% python3 -q
>>> import numpy as np
>>> import numpy.linalg as la
>>> np.set_printoptions(precision=1, suppress=True, linewidth=140, floatmode="fixed")
>>> r0 = np.array([-1, 4, 5, 0])
>>> g = np.array([3, -1, -3, -3, 3, -3, 0])
>>> X = np.outer(r0, g)
>>> X
array([[ -3,   1,   3,   3,  -3,   3,   0],
       [ 12,  -4, -12, -12,  12, -12,   0],
       [ 15,  -5, -15, -15,  15, -15,   0],
       [  0,   0,   0,   0,   0,   0,   0]])
>>> np.unique(X.round(6), axis=0).shape
(4, 7)
>>> try:
...     la.inv(X)
... except la.LinAlgError as e:
...     print(repr(e))
... 
LinAlgError('Last 2 dimensions of the array must be square')
>>> left, sigma, vt = la.svd(X)
>>> np.argmax(sigma[:-1] / (sigma[1:] + 1e-6)) + 1
np.int64(1)
>>> M2 = left[:, :1] @ np.diag(sigma[:1]) @ vt[:1]
>>> round(float(np.abs(X - M2).max()), 1)
0.0
>>> np.round(la.norm(X - M2) / la.norm(X), 1)
np.float64(0.0)
>>> left, sigma, vt = la.svd(X)
>>> V = vt[:(sigma > 1e-8).sum()]
>>> rng = np.random.default_rng(654549)
>>> x0 = X[0] + 3 * X[2] + rng.integers(2) * np.eye(7)[0]
>>> x0
array([ 42.0, -14.0, -42.0, -42.0,  42.0, -42.0,   0.0])
>>> np.round(la.norm(x0 - V.T @ V @ x0), 1)
np.float64(0.0)
>>> np.round(V.T @ V, 1) + 0
array([[ 0.2, -0.1, -0.2, -0.2,  0.2, -0.2,  0.0],
       [-0.1,  0.0,  0.1,  0.1, -0.1,  0.1,  0.0],
       [-0.2,  0.1,  0.2,  0.2, -0.2,  0.2,  0.0],
       [-0.2,  0.1,  0.2,  0.2, -0.2,  0.2,  0.0],
       [ 0.2, -0.1, -0.2, -0.2,  0.2, -0.2,  0.0],
       [-0.2,  0.1,  0.2,  0.2, -0.2,  0.2,  0.0],
       [ 0.0,  0.0,  0.0,  0.0,  0.0,  0.0,  0.0]])
>>> rk = la.matrix_rank(X)
>>> rk
np.int64(1)
>>> null = la.svd(X)[2][rk:].T
>>> np.allclose(X @ null, 0)
True
>>> [int(la.matrix_rank(np.delete(X, i, axis=0))) for i in range(4)]
[1, 1, 1, 1]
>>> la.matrix_rank(X, rtol=0.1)
np.int64(1)
>>> [round(float(x), 1) for x in la.svd(X, compute_uv=False)[:3]]
[44.0, 0.0, 0.0]
>>> la.cond(X) > 100
np.True_
>>> W0 = np.load("layer2.npy")
>>> W0
array([[ 11, -11,  12,  -4,   2, -16],
       [-11,  21, -11,  -1,   9,  18],
       [ 12, -11,  54, -14, -29, -27],
       [ -4,  -1, -14,   6,   1,   7],
       [  2,   9, -29,   1,  38,   7],
       [-16,  18, -27,   7,   7,  26]])
>>> # rows and columns are dependent
>>> evals, V = la.eigh(W0)
>>> (evals > 1e-8).sum(), (evals < -1e-8).sum()
(np.int64(3), np.int64(0))
>>> np.abs(V[:, -1]).round(6).argmax()
np.int64(2)
>>> V @ np.diag(evals) @ V.T
array([[ 11.0, -11.0,  12.0,  -4.0,   2.0, -16.0],
       [-11.0,  21.0, -11.0,  -1.0,   9.0,  18.0],
       [ 12.0, -11.0,  54.0, -14.0, -29.0, -27.0],
       [ -4.0,  -1.0, -14.0,   6.0,   1.0,   7.0],
       [  2.0,   9.0, -29.0,   1.0,  38.0,   7.0],
       [-16.0,  18.0, -27.0,   7.0,   7.0,  26.0]])
>>> left, sigma, vt = la.svd(W0)
>>> sigma.round(1) + 0
array([98.7, 36.3, 21.0,  0.0,  0.0,  0.0])
>>> M2 = left[:, :3] @ np.diag(sigma[:3]) @ vt[:3]
>>> round(la.norm(W0 - M2, 2), 1), round(sigma[3], 1)
(np.float64(0.0), np.float64(0.0))
>>> la.matrix_rank(M2)
np.int64(3)
>>> la.matrix_rank(W0, rtol=0.05)
np.int64(3)
>>> arr = np.load("dump.npy")
>>> arr
array([[-1.4, -1.3,  0.4, -0.3, -0.4],
       [-2.3, -1.3, -0.5, -0.5, -1.2],
       [ 2.8,  3.5,  0.4,  2.1,  1.9],
       [-1.8, -1.8,  0.0, -1.0, -1.0],
       [ 1.1,  0.8, -0.1,  0.2,  1.3],
       [ 3.6,  4.0,  0.1,  1.4,  2.4],
       [ 1.1,  1.5, -0.1,  1.2,  0.4],
       [-0.4, -0.2, -0.5, -0.4, -0.2],
       [ 1.8,  1.3, -0.4,  1.1,  0.4],
       [ 0.5,  0.1,  0.0,  0.3, -0.2],
       [-2.5, -2.6, -0.1, -0.8, -1.1],
       [ 0.2,  0.4,  0.2, -0.1,  0.6],
       [ 1.7,  1.5,  0.2,  0.6,  0.7],
       [ 1.4,  2.0,  0.1,  0.7,  0.6],
       [ 3.3,  2.5, -0.2,  1.4,  1.3],
       [ 2.1,  1.5,  0.2,  0.9,  0.5],
       [ 3.0,  2.3, -0.2,  1.7,  1.4],
       [-2.4, -2.0, -0.5, -1.3, -0.4],
       [-1.8, -1.9,  0.2, -0.5, -1.3],
       [ 3.7,  4.1, -0.4,  2.5,  1.5],
       [ 1.3,  0.9,  0.1,  1.1,  0.8]])
>>> M2 = W0 / la.norm(W0, axis=1, keepdims=True)
>>> cov = M2 @ M2.T
>>> round(float(np.degrees(np.arccos(np.clip(cov[3, 0], -1, 1)))), 1)
138.8
>>> cov
array([[ 1.0, -0.9,  0.7, -0.8, -0.4, -1.0],
       [-0.9,  1.0, -0.7,  0.5,  0.6,  0.9],
       [ 0.7, -0.7,  1.0, -0.9, -0.9, -0.9],
       [-0.8,  0.5, -0.9,  1.0,  0.6,  0.8],
       [-0.4,  0.6, -0.9,  0.6,  1.0,  0.6],
       [-1.0,  0.9, -0.9,  0.8,  0.6,  1.0]])
>>> la.norm(M2, axis=1)
array([1.0, 1.0, 1.0, 1.0, 1.0, 1.0])
>>> cov[3]
array([-0.8,  0.5, -0.9,  1.0,  0.6,  0.8])
>>> (cov - 2 * np.eye(6)).round(6).argmax(axis=1)
array([2, 5, 0, 5, 5, 1])
